% python3 -q
>>> import numpy as np
>>> np.set_printoptions(precision=2, suppress=True, linewidth=100)
>>> data = np.loadtxt("sample18.csv", delimiter=",")
>>> data.round(2) + 0
array([[ 0.32, -0.17, -0.16,  0.13,  0.06, -0.38, -0.02],
       [-0.17,  0.34,  0.  , -0.04, -0.04,  0.1 ,  0.43],
       [-0.16,  0.  ,  0.2 , -0.25,  0.18,  0.16, -0.11],
       [ 0.13, -0.04, -0.25,  0.41, -0.4 , -0.02, -0.01],
       [ 0.06, -0.04,  0.18, -0.4 ,  0.51, -0.23,  0.02],
       [-0.38,  0.1 ,  0.16, -0.02, -0.23,  0.53, -0.14],
       [-0.02,  0.43, -0.11, -0.01,  0.02, -0.14,  0.68]])
>>> rk = np.linalg.matrix_rank(data)
>>> rk
np.int64(3)
>>> null = np.linalg.svd(data)[2][rk:].T
>>> null.shape
(7, 4)
>>> np.linalg.matrix_rank(data.T @ data), np.linalg.matrix_rank(data @ data.T)
(np.int64(3), np.int64(3))
>>> th = np.radians(90)
>>> R = np.eye(7)
>>> R[5, 5] = R[0, 0] = np.cos(th)
>>> R[5, 0], R[0, 5] = -np.sin(th), np.sin(th)
>>> R.round(2) + 0
array([[ 0.,  0.,  0.,  0.,  0.,  1.,  0.],
       [ 0.,  1.,  0.,  0.,  0.,  0.,  0.],
       [ 0.,  0.,  1.,  0.,  0.,  0.,  0.],
       [ 0.,  0.,  0.,  1.,  0.,  0.,  0.],
       [ 0.,  0.,  0.,  0.,  1.,  0.,  0.],
       [-1.,  0.,  0.,  0.,  0.,  0.,  0.],
       [ 0.,  0.,  0.,  0.,  0.,  0.,  1.]])
>>> A2 = data @ R.T
>>> round(np.linalg.det(R), 2), np.trace(R)
(np.float64(1.0), np.float64(5.0))
>>> np.allclose(np.linalg.norm(data, axis=1), np.linalg.norm(A2, axis=1))
True
>>> np.allclose(data @ data.T, A2 @ A2.T)
True
>>> np.abs(A2 - data).max(axis=0)
array([0.91, 0.  , 0.  , 0.  , 0.  , 0.17, 0.  ])
>>> np.linalg.cond(data) > 100
np.True_
>>> round(np.linalg.norm(data, 2) / np.linalg.norm(data), 2)
np.float64(0.58)
>>> np.round(np.trace(np.linalg.pinv(data) @ data), 2)
np.float64(3.0)
>>> np.unique(data.round(6), axis=0).shape
(7, 7)
>>> A2 = np.array([[3, 0], [0, 3]])
>>> F = np.tile(A2, (2, 2))
>>> F
array([[3, 0, 3, 0],
       [0, 3, 0, 3],
       [3, 0, 3, 0],
       [0, 3, 0, 3]])
>>> # symmetric, so the eigenvalues are real
>>> left, sigma, Vt = np.linalg.svd(F)
>>> evecs = Vt[:(sigma > 1e-8).sum()]
>>> rng = np.random.default_rng(33)
>>> vec = F[0] + 5 * F[1] + rng.integers(2) * np.eye(4)[0]
>>> vec
array([ 4., 15.,  3., 15.])
>>> evecs.T @ evecs
array([[0.5, 0. , 0.5, 0. ],
       [0. , 0.5, 0. , 0.5],
       [0.5, 0. , 0.5, 0. ],
       [0. , 0.5, 0. , 0.5]])
>>> np.diag(evecs.T @ evecs)
array([0.5, 0.5, 0.5, 0.5])
>>> A2 = F + rng.integers(-2, 3, (4, 2)) @ rng.integers(-2, 3, (2, 4))
>>> A2
array([[ 2, -2,  3,  1],
       [ 2,  7,  0,  1],
       [ 2, -4,  1,  5],
       [ 0,  4,  1,  1]])
>>> A2 - F
array([[-1, -2,  0,  1],
       [ 2,  4,  0, -2],
       [-1, -4, -2,  5],
       [ 0,  1,  1, -2]])
>>> np.round(np.linalg.svd(A2 - F, compute_uv=False), 2) + 0
array([8.66, 2.63, 0.  , 0.  ])
>>> np.abs(A2 - F).sum(axis=1)
array([ 4,  8, 12,  4])
>>> vec = np.array([-2, 2, -2, 2])
>>> y = A2 @ vec
>>> coef, lr = np.zeros(4), 1 / np.linalg.norm(A2, 2) ** 2
>>> for i in range(20):
...     coef -= lr * A2.T @ (A2 @ coef - y)
...     if i % 5 == 0: print(i, round(np.linalg.norm(A2 @ coef - y), 2))
... 
0 8.38
5 5.47
10 3.67
15 2.56
>>> coef
array([-1.03,  1.89, -2.05,  1.39])
>>> round(np.linalg.cond(A2), 2)
np.float64(6.98)
>>> E = np.loadtxt("data.csv", delimiter=",")
>>> E
array([[ 6., -1.,  1.,  2.,  4., -1., -1., -2., -2., -3., -1.,  0.,  3.],
       [-1., -4., -1., -4.,  0.,  2., -4., -3., -2., -2.,  2.,  1., -2.],
       [ 1., -1.,  2., -1., -5.,  2.,  0.,  3.,  0., -6.,  0., -3.,  0.],
       [ 2., -4., -1., -6.,  1., -2.,  2., -2.,  1., -4., -3., -3., -2.],
       [ 4.,  0., -5.,  1.,  2., -3.,  1.,  4., -1., -5.,  5.,  3.,  3.],
       [-1.,  2.,  2., -2., -3.,  4.,  1.,  2.,  1., -1., -5., -2., -4.],
       [-1., -4.,  0.,  2.,  1.,  1., -2.,  0., -1., -2.,  2.,  1.,  0.],
       [-2., -3.,  3., -2.,  4.,  2.,  0.,  6., -5., -3.,  0.,  0.,  1.],
       [-2., -2.,  0.,  1., -1.,  1., -1., -5., -6.,  6., -1.,  4., -3.],
       [-3., -2., -6., -4., -5., -1., -2., -3.,  6.,  2., -3., -3., -4.],
       [-1.,  2.,  0., -3.,  5., -5.,  2.,  0., -1., -3., -4., -2., -1.],
       [ 0.,  1., -3., -3.,  3., -2.,  1.,  0.,  4., -3., -2.,  6.,  1.],
       [ 3., -2.,  0., -2.,  3., -4.,  0.,  1., -3., -4., -1.,  1.,  2.]])
>>> def softmax(z):
...     e = np.exp(z - z.max(axis=-1, keepdims=True))
...     return e / e.sum(axis=-1, keepdims=True)
... 
>>> softmax(E).sum(axis=1)
array([1., 1., 1., 1., 1., 1., 1., 1., 1., 1., 1., 1., 1.])
>>> att = E @ E.T / np.sqrt(13)
>>> softmax(att).round(6).argmax(axis=1)
array([ 0,  1,  2,  3,  4,  5,  6,  7,  8,  9, 10, 11, 12])
>>> mat = np.loadtxt("run0.csv", delimiter=",")
>>> mat
array([[ 1.92, -0.03,  0.02, -0.26],
       [-0.03,  2.12,  0.34, -0.06],
       [ 0.02,  0.34,  2.85,  0.19],
       [-0.26, -0.06,  0.19,  1.11]])
>>> # symmetric
>>> hat = np.triu(np.array([[1, 1, -3, 0], [1, 0, 1, 2], [3, -1, -2, -1], [-1, 3, 1, -2]]), 1) + np.eye(4)
>>> A2 = hat @ mat @ np.linalg.inv(hat)
>>> np.trace(A2), np.trace(mat)
(np.float64(8.0), np.float64(8.0))
>>> hat @ mat - mat @ hat
array([[-0.09, -0.82, -2.42, -0.55],
       [-0.5 ,  0.25,  1.02, -1.49],
       [ 0.26,  0.04, -0.47,  1.06],
       [ 0.  ,  0.26, -0.72,  0.31]])
>>> round(np.linalg.det(A2), 2)
np.float64(12.04)
>>> np.allclose(mat, mat.T)
True
>>> (mat + mat.T) / 2
array([[ 1.92, -0.03,  0.02, -0.26],
       [-0.03,  2.12,  0.34, -0.06],
       [ 0.02,  0.34,  2.85,  0.19],
       [-0.26, -0.06,  0.19,  1.11]])
>>> round(np.abs(np.linalg.eigvals(mat)).max(), 2)
np.float64(3.0)
>>> np.allclose(mat @ mat.T, mat.T @ mat)
True
>>> J = np.load("case6.npy")
>>> J
array([[  1,  -4,  16, -64],
       [  1,  -3,   9, -27],
       [  1,  -2,   4,  -8],
       [  1,  -1,   1,  -1],
       [  1,   0,   0,   0],
       [  1,   1,   1,   1],
       [  1,   2,   4,   8],
       [  1,   3,   9,  27],
       [  1,   4,  16,  64]])
>>> # column 3 dominates
>>> A2 = J + rng.integers(-2, 3, (9, 2)) @ rng.integers(-2, 3, (2, 4))
>>> A2
array([[  3,  -4,  16, -63],
       [  1,  -3,   9, -27],
       [  3,   0,   4,  -9],
       [  5,   7,   1,  -7],
       [  5,   0,   0,   2],
       [  3,   7,   1,  -4],
       [  5,   2,   4,  10],
       [ -1,   5,   9,  24],
       [ -3,   0,  16,  66]])
>>> np.round(np.linalg.svd(A2 - J, compute_uv=False), 2) + 0
array([14.99,  7.95,  0.  ,  0.  ])
>>> np.linalg.matrix_rank(A2 - J, tol=1e-8)
np.int64(2)
